$ python -q
>>> import numpy as np
>>> from numpy import linalg as LA
>>> np.set_printoptions(precision=4, suppress=True, linewidth=140)
>>> def rd(a):
...     return np.round(a, 4) + 0
... 
>>> mat = np.array([[1, -1, 1, -1],
...     [1, 0, 0, 0],
...     [1, 1, 1, 1],
...     [1, 2, 4, 8],
...     [1, 3, 9, 27],
...     [1, 4, 16, 64],
...     [1, 5, 25, 125]])
>>> O, evecs = LA.qr(mat[:, :3])[0], LA.qr(mat[:, 3:])[0]
>>> sv = LA.svd(O.T @ evecs, compute_uv=False)
>>> print((sv > 0.9).sum())
1
>>> print(rd(np.degrees(np.arccos(sv.clip(0, 1)))))
[5.8894]
>>> print(rd(np.abs(LA.svd(mat)[2][-1])))
[0.707  0.5072 0.4874 0.0732]
>>> print(LA.cond(mat) > 100)
True
>>> print([round(float(x), 4) for x in LA.svd(mat, compute_uv=False)[:3]])
[146.6993, 5.8007, 1.7429]
>>> out = np.c_[mat[:, :3] @ np.array([[2, -1, -2], [2, 1, 2], [0, -1, 0]]), np.array([-3, -5, -2, 5, 4, -1, 3])]
>>> print(out)
[[  0  -3  -4  -3]
 [  2  -1  -2  -5]
 [  4  -1   0  -2]
 [  6  -3   2   5]
 [  8  -7   4   4]
 [ 10 -13   6  -1]
 [ 12 -21   8   3]]
>>> print(rd(LA.norm(out - mat @ LA.lstsq(mat, out)[0], axis=0)))
[0.     0.     0.     6.4476]
>>> print(LA.matrix_rank(np.c_[mat, out]))
5
>>> print(rd(LA.lstsq(mat, out[:, 0])[0]))
[2. 2. 0. 0.]
>>> vec = np.array([3, 2, 2, 0])
>>> target = out @ vec
>>> print(target)
[-14   0  10  16  18  16  10]
>>> print(rd(LA.solve(out.T @ out, out.T @ target)))
[3. 2. 2. 0.]
>>> print(rd(LA.lstsq(out, target)[0]))
[3. 2. 2. 0.]
>>> rng = np.random.default_rng(692682)
>>> target = target + 0.1 * rng.normal(size=7)
>>> print(rd(target))
[-13.8736  -0.0217   9.8529  15.7719  17.9848  16.0097  10.1674]
>>> beta, *_ = LA.lstsq(out, target)
>>> print(rd(beta))
[ 2.9593  1.9669  1.9985 -0.0033]
>>> print([round(float(LA.norm(LA.solve(out.T @ out + lam * np.eye(4), out.T @ target))), 2) for lam in (0, 1, 10, 100)])
[4.08, 3.93, 3.06, 1.26]
>>> print(rd(out.T @ (target - out @ beta)))
[0. 0. 0. 0.]
>>> print(beta.round())
[ 3.  2.  2. -0.]
>>> W0 = np.load("case16.npy")
>>> print(W0)
[[ 0.9514 -2.9631 -2.673  -4.426  -0.3625 -5.4837]
 [ 3.3232 -2.9966  7.565  -4.0862 -6.7654 -1.9976]
 [-3.5549  3.1359 -1.8951  3.5409  4.1976 -0.5193]
 [-2.458   4.3362 -0.2704  7.1704  5.8601  7.2159]
 [-5.6125 -0.2188 -2.6985  5.8965  5.4159 -0.5637]]
>>> f, g = W0[4], W0[0]
>>> print(rd(f @ g))
-22.4483
>>> print(rd(f @ f))
103.2484
>>> pr = (f @ g) / (f @ f) * f
>>> print(rd((g - pr) @ f))
0.0
>>> print(rd(pr))
[ 1.2203  0.0476  0.5867 -1.282  -1.1775  0.1226]
>>> print(LA.matrix_rank(np.outer(f, g)))
1
>>> print(rd(LA.norm(f + g) ** 2 + LA.norm(f - g) ** 2))
339.7406
>>> print(rd(g - pr))
[-0.2689 -3.0107 -3.2597 -3.144   0.815  -5.6063]
>>> U, sv, vt = LA.svd(W0, full_matrices=False)
>>> print(np.abs(U[:, 0]).round(6).argmax())
3
>>> print(rd(np.abs(vt[0])))
[0.3567 0.2923 0.27   0.5635 0.5482 0.3105]
>>> print(rd(sv))
[20.     10.0001  5.      2.5     1.25  ]
>>> print(rd(U.T @ W0 @ vt.T))
[[20.      0.      0.      0.      0.    ]
 [ 0.     10.0001  0.      0.      0.    ]
 [ 0.      0.      5.      0.      0.    ]
 [ 0.      0.      0.      2.5     0.    ]
 [ 0.      0.      0.      0.      1.25  ]]
>>> print(rd(U.T @ U))
[[1. 0. 0. 0. 0.]
 [0. 1. 0. 0. 0.]
 [0. 0. 1. 0. 0.]
 [0. 0. 0. 1. 0.]
 [0. 0. 0. 0. 1.]]
>>> print(np.allclose(U * sv @ vt, W0))
True
>>> def softmax(z):
...     e = np.exp(z - z.max(axis=-1, keepdims=True))
...     return e / e.sum(axis=-1, keepdims=True)
... 
>>> print(rd(softmax(W0[1])))
[0.0142 0.     0.9857 0.     0.     0.0001]
>>> att = W0 @ W0.T / np.sqrt(6)
>>> print(rd(softmax(att)))
[[1.     0.     0.     0.     0.    ]
 [0.     1.     0.     0.     0.    ]
 [0.     0.     0.0034 0.5794 0.4173]
 [0.     0.     0.     1.     0.    ]
 [0.     0.     0.     0.0003 0.9997]]
>>> print(rd(softmax(att + np.triu(np.full(att.shape, -np.inf), 1))))
[[1.     0.     0.     0.     0.    ]
 [0.     1.     0.     0.     0.    ]
 [0.     0.     1.     0.     0.    ]
 [0.     0.     0.     1.     0.    ]
 [0.     0.     0.     0.0003 0.9997]]
>>> f = np.array([2, 2])
>>> print(rd(np.cross(W0[4, :3], W0[0, :3])))
[ -7.4111 -17.5696  16.8386]
>>> print(rd(np.polyval(f, W0[4])))
[-9.225   1.5624 -3.397  13.793  12.8318  0.8726]
>>> vec = np.array([4, 3, 5, 5, 2, 0])
>>> a = np.maximum(W0 @ vec, 0)
>>> print(np.flatnonzero(a > 1e-9))
[1 2 3 4]
>>> print(rd(np.tanh(W0 @ vec)))
[-1.      1.      1.      1.      0.9988]
>>> print(W0 * (a > 1e-9)[:, None])
[[ 0.     -0.     -0.     -0.     -0.     -0.    ]
 [ 3.3232 -2.9966  7.565  -4.0862 -6.7654 -1.9976]
 [-3.5549  3.1359 -1.8951  3.5409  4.1976 -0.5193]
 [-2.458   4.3362 -0.2704  7.1704  5.8601  7.2159]
 [-5.6125 -0.2188 -2.6985  5.8965  5.4159 -0.5637]]
>>> print(rd(W0.T @ a))
[-157.1236  225.9528   16.0089  384.5601  303.9281  331.9011]
>>> m1 = np.array([[-5, 5, 2],
...     [-4, -1, 2],
...     [-5, 1, -2],
...     [4, 1, 1],
...     [-1, 4, 0],
...     [1, -2, -1]])
>>> m1[-1] = m1[0] + -3 * m1[1]
>>> print(m1)
[[-5  5  2]
 [-4 -1  2]
 [-5  1 -2]
 [ 4  1  1]
 [-1  4  0]
 [ 7  8 -4]]
>>> out = m1 + rng.integers(-2, 3, (6, 2)) @ rng.integers(-2, 3, (2, 3))
>>> print(out)
[[ -7   5  -2]
 [ -5  -1   0]
 [ -3   1  -2]
 [  5   1   1]
 [ -3   4  -2]
 [  3   8 -10]]
>>> print(rd(LA.svd(out - m1, compute_uv=False)))
[9.2657 2.0363 0.    ]
>>> print(np.abs(out - m1).sum(axis=1))
[ 6  3  2  1  4 10]
>>> O, R = LA.qr(m1)
>>> print(rd(R))
[[11.4891  2.6112 -2.7852]
 [ 0.     10.0589 -1.7623]
 [ 0.      0.      4.2587]]
>>> print(O.shape, R.shape)
(6, 3) (3, 3)
>>> print(rd(abs(R[0, 0])), rd(LA.norm(m1[:, 0])))
11.4891 11.4891
>>> print(np.allclose(R.T @ R, m1.T @ m1))
True
>>> print(rd(np.abs(np.diag(R))))
[11.4891 10.0589  4.2587]
>>> print(rd(np.trace(O @ O.T)))
3.0
>>> O = R.astype(float).copy()
>>> for j in range(3):
...     O[:, j] -= O[:, :j] @ (O[:, :j].T @ O[:, j])
...     O[:, j] /= LA.norm(O[:, j])
... 
>>> print(O.T @ O)
[[1. 0. 0.]
 [0. 1. 0.]
 [0. 0. 1.]]
>>> out = np.c_[m1[:, :2] @ np.array([[5, -3], [1, 4]]), np.array([1, 1, 0, -1, -1, 0])]
>>> print(out)
[[-20  35   1]
 [-21   8   1]
 [-24  19   0]
 [ 21  -8  -1]
 [ -1  19  -1]
 [ 43  11   0]]
>>> print(LA.matrix_rank(out))
3
>>> W2 = np.array([[4, 6, 6, 6, 2, 6],
...     [8, 4, 9, 1, 3, 4],
...     [3, 0, 3, 6, 1, 4],
...     [2, 2, 0, 1, 9, 7],
...     [3, 1, 7, 6, 5, 5],
...     [8, 1, 0, 9, 8, 4]])
>>> M = (rng.random((29, 6)) < 0.25) @ W2
>>> print(M)
[[19  6 16 16 16 13]
 [ 0  0  0  0  0  0]
 [ 7  6  9 12  3 10]
 [ 3  1  7  6  5  5]
 [ 8  4  9  1  3  4]
 [ 5  3  7  7 14 12]
 [ 7  7 13 12  7 11]
 [12 10 15  7  5 10]
 [ 0  0  0  0  0  0]
 [ 8  4  9  1  3  4]
 [ 7  6  9 12  3 10]
 [ 8  1  0  9  8  4]
 [14 12 15  8 14 17]
 [ 0  0  0  0  0  0]
 [ 2  2  0  1  9  7]
 [15  8 13 21 15 15]
 [ 7  6  9 12  3 10]
 [15  7  9 21 11 14]
 [ 3  0  3  6  1  4]
 [ 4  6  6  6  2  6]
 [ 0  0  0  0  0  0]
 [ 0  0  0  0  0  0]
 [ 8  4  9  1  3  4]
 [ 5  2  3  7 10 11]
 [ 4  6  6  6  2  6]
 [ 4  6  6  6  2  6]
 [ 8  4  9  1  3  4]
 [ 0  0  0  0  0  0]
 [21  8 16 17 25 20]]
>>> vec = np.array([-8, -7, 3, 9, 5, -8])
>>> target = M @ vec
>>> beta, lr = np.zeros(6), 1 / LA.norm(M, 2) ** 2
>>> for i in range(250):
...     beta -= lr * M.T @ (M @ beta - target)
...     if i % 50 == 0: print(i, round(LA.norm(M @ beta - target), 4))
... 
0 195.5714
50 79.2297
100 60.7126
150 49.8627
200 41.5941
>>> print(rd(beta))
[-4.6462 -7.4878 -0.1678  7.4803  2.2746 -4.1318]
>>> print(rd(LA.cond(M)))
27.1853
>>> d = LA.norm(M[:, None] - M[None], axis=-1)
>>> print((d + 1e9 * np.eye(29)).round(6).argmin(axis=1))
[15  8 10 18  9 23  2  6  1  4  2 23  7  1 23 17  2 15  3 24  1  1  4  5 19 19  4  1  0]
>>> print(rd(d[:5, :5]))
[[ 0.     36.524  19.6723 25.4362 25.4755]
 [36.524   0.     20.4695 12.0416 13.6748]
 [19.6723 20.4695  0.     10.4881 12.7279]
 [25.4362 12.0416 10.4881  0.      8.2462]
 [25.4755 13.6748 12.7279  8.2462  0.    ]]
>>> print(np.unravel_index(d.round(6).argmax(), d.shape))
(np.int64(1), np.int64(28))
>>> print(d.mean(axis=1).argmax())
28
>>> print(d[4].round(6).argsort(kind="stable")[:4])
[ 4  9 22 26]
>>> print(rd(d[4]))
[25.4755 13.6748 12.7279  8.2462  0.     15.3297 14.5602 12.8062 13.6748  0.     12.7279 13.3791 21.7945 13.6748 12.8841 27.313  12.7279
 24.9399 10.2956  7.6811 13.6748 13.6748  0.     13.5277  7.6811  7.6811  0.     13.6748 35.0714]
>>> O, evecs = LA.qr(M[:, :2])[0], LA.qr(M[:, 2:])[0]
>>> sv = LA.svd(O.T @ evecs, compute_uv=False)
>>> print(rd(LA.norm(O @ O.T - evecs @ evecs.T, 2)))
1.0
>>> print(rd(sv))
[0.9842 0.8443]
>>> Xc = M - M.mean(axis=0)
>>> evecs = LA.svd(Xc)[2][:1]
>>> out = Xc - Xc @ evecs.T @ evecs
>>> print(rd((Xc @ evecs.T).std(axis=0)))
[11.9777]
>>> print(rd(np.cov(Xc @ evecs.T, rowvar=False)))
148.5884
>>> print(rd(np.diag(evecs.T @ evecs)))
[0.1986 0.0494 0.1466 0.2147 0.1984 0.1923]
>>> print(rd(out.std(axis=0)))
[1.8918 1.9564 2.692  3.0072 2.9477 1.5023]
>>> arr = np.load("data.npy")
>>> print(arr)
[[ 0.6468  3.6926  2.918   1.5594]
 [ 4.0557 -0.1483  1.3321  2.5989]
 [-0.3064  1.0985 -3.323  -3.5577]
 [-0.5337 -3.4043  3.5911 -0.4791]
 [ 3.8002  0.2336 -0.3262  3.2245]
 [-4.6238  1.3643  1.2894  0.3103]
 [-0.2906  0.374   3.1969 -3.8152]
 [-2.0713 -0.9663 -3.4415  2.8164]
 [ 1.6144 -3.1539 -0.7006 -3.4578]
 [-2.7875  1.6454 -2.0983  3.1812]
 [-4.636  -0.5278  1.2873  1.2539]
 [-2.8159  2.8572 -1.8499 -2.342 ]
 [ 3.69    0.6417  2.6572  1.9778]
 [-4.4835  1.9335 -0.9634  0.481 ]
 [-1.8194 -0.0486 -4.1984  2.0151]
 [-2.7581 -2.0552  3.4164  1.2235]
 [-3.1019  0.9671 -0.6273 -3.7483]
 [ 2.5303  2.3793  2.4649 -2.6194]
 [-0.3179  2.3851  2.975  -3.2186]
 [ 2.8122  2.5051 -2.8431  1.6531]
 [-3.4847 -3.0802  1.7012  0.6895]
 [ 3.292   3.4997 -1.0174  0.9379]]
>>> d = LA.norm(arr[:, None] - arr[None], axis=-1)
>>> print(np.flatnonzero(d[15] < d.mean() / 2))
[ 3 10 15 20]
>>> print(d.mean(axis=1).argmax())
8
>>> print(d.shape)
(22, 22)
>>> print(rd(LA.norm(arr, axis=1)))
[5.     4.9999 5.     5.     5.     5.     5.     5.     5.0001 5.     5.     5.     5.     5.     5.     5.     5.     5.     5.
 5.     5.     5.    ]
>>> print(d[15].round(6).argsort(kind="stable")[:4])
[15 20  3 10]
>>> idx = arr[:, 0] > np.median(arr[:, 0])
>>> f = arr[idx].mean(axis=0) - arr[~idx].mean(axis=0)
>>> print((((arr - arr.mean(axis=0)) @ f > 0) == idx).mean())
1.0
>>> print(idx.astype(int))
[1 1 1 0 1 0 1 0 1 0 0 0 1 0 0 0 0 1 1 1 0 1]
>>> feats = np.loadtxt("block19.csv", delimiter=",")
>>> print(feats)
[[-3.  1.  0.  0.  0.  0.  0.]
 [ 0. -3.  1.  0.  0.  0.  0.]
 [ 0.  0. -3.  1.  0.  0.  0.]
 [ 0.  0.  0. -3.  1.  0.  0.]
 [ 0.  0.  0.  0. -3.  1.  0.]
 [ 0.  0.  0.  0.  0. -3.  1.]
 [ 0.  0.  0.  0.  0.  0. -3.]]
>>> print(rd(np.sort(LA.eigvals(feats))))
[-3. -3. -3. -3. -3. -3. -3.]
>>> print([int(LA.matrix_rank(LA.matrix_power(feats, p))) for p in range(1, 8)])
[7, 7, 7, 7, 7, 7, 7]
>>> print(np.prod(np.diag(feats)), rd(LA.det(feats)))
-2187.0 -2187.0
>>> O, evecs = LA.qr(feats[:, :3])[0], LA.qr(feats[:, 3:])[0]
>>> sv = LA.svd(O.T @ evecs, compute_uv=False)
>>> print(rd(LA.norm(O @ O.T - evecs @ evecs.T, 2)))
1.0
>>> vec = np.array([2, 1, 3, -3, 1, 0, 3])
>>> target = feats @ vec
>>> beta, lr = np.zeros(7), 1 / LA.norm(feats, 2) ** 2
>>> for i in range(30):
...     beta -= lr * feats.T @ (feats @ beta - target)
...     if i % 5 == 0: print(i, round(LA.norm(feats @ beta - target), 4))
... 
0 5.8076
5 0.5599
10 0.0977
15 0.0181
20 0.0034
25 0.0006
>>> print(rd(LA.cond(feats)))
1.876
>>> print(rd(beta))
[ 2.  1.  3. -3.  1.  0.  3.]
>>> out = np.array([[1, 1], [1, -1]])
>>> A = np.kron(out, np.kron(out, out))[rng.permutation(8)][:2]
>>> print(A)
[[ 1  1 -1 -1  1  1 -1 -1]
 [ 1 -1  1 -1  1 -1  1 -1]]
>>> out = A + rng.integers(-2, 3, (2, 1)) @ rng.integers(-2, 3, (1, 8))
>>> print(out)
[[ 0  3 -3 -3  0  2 -2  0]
 [ 1 -1  1 -1  1 -1  1 -1]]
>>> print(LA.matrix_rank(out - A, tol=1e-8))
1
>>> out = A / np.sqrt((A ** 2).mean(axis=1, keepdims=True))
>>> print(LA.matrix_rank(out) == LA.matrix_rank(A))
True
>>> print(A - A.mean(axis=1, keepdims=True))
[[ 1.  1. -1. -1.  1.  1. -1. -1.]
 [ 1. -1.  1. -1.  1. -1.  1. -1.]]
>>> print(rd(LA.norm(out, axis=1)))
[2.8284 2.8284]
>>> print(out[1])
[ 1. -1.  1. -1.  1. -1.  1. -1.]
>>> C2 = A.T @ A
>>> print(np.trace(C2), (A ** 2).sum())
16 16
>>> print(np.allclose(C2, C2.T))
True
>>> print(rd(softmax(A[0])))
[0.2202 0.2202 0.0298 0.0298 0.2202 0.2202 0.0298 0.0298]
>>> print(rd(softmax(10 * A[0])))
[0.25 0.25 0.   0.   0.25 0.25 0.   0.  ]
>>> print(rd(softmax(A[0] + 5)))
[0.2202 0.2202 0.0298 0.0298 0.2202 0.2202 0.0298 0.0298]
>>> print(rd(softmax(A).sum(axis=1)))
[1. 1.]
>>> att = A @ A.T / np.sqrt(8)
>>> print(softmax(att).round(6).argmax(axis=1))
[0 1]
>>> print(rd(softmax(att + np.triu(np.full(att.shape, -np.inf), 1))))
[[1.     0.    ]
 [0.0558 0.9442]]
>>> print(rd(softmax(att)[0] @ A))
[ 1.      0.8884 -0.8884 -1.      1.      0.8884 -0.8884 -1.    ]
>>> data = np.load("run1.npy")
>>> print(data)
[[ 0  1 -2]
 [ 1  0  1]
 [-2  1  0]]
>>> print((data - data.T) / 2)
[[0. 0. 0.]
 [0. 0. 0.]
 [0. 0. 0.]]
>>> print(rd(LA.det(data)))
-4.0
>>> print(data @ data)
[[ 5 -2  1]
 [-2  2 -2]
 [ 1 -2  5]]
>>> print(np.trace(data))
0
>>> print(LA.matrix_power(data, 3))
[[ -4   6 -12]
 [  6  -4   6]
 [-12   6  -4]]
>>> print(rd(np.abs(LA.eigvals(data)).max()))
2.7321
>>> print((data + data.T) / 2)
[[ 0.  1. -2.]
 [ 1.  0.  1.]
 [-2.  1.  0.]]
>>> hat = np.triu(np.array([[0, 0, 0], [2, 0, 0], [1, 2, 0]]), 1) + np.eye(3)
>>> out = hat @ data @ LA.inv(hat)
>>> print(out)
[[ 0.  1. -2.]
 [ 1.  0.  1.]
 [-2.  1.  0.]]
>>> print(rd(LA.eigvalsh(data).min()))
-2.7321
>>> print([round(float(LA.det(data[:i, :i])), 2) + 0 for i in range(1, 4)])
[0.0, -1.0, -4.0]
>>> out = np.array([[4, 8, -8], [-6, -7, -1], [-5, 7, 9]])
>>> print(np.einsum("ij,ij->i", data, data))
[5 2 5]
>>> print(LA.matrix_rank(data @ out))
3
>>> print(np.einsum("ij->j", data))
[-1  2 -1]
>>> print(np.einsum("ik,kj->ij", data, out))
[[  4 -21 -19]
 [ -1  15   1]
 [-14 -23  15]]
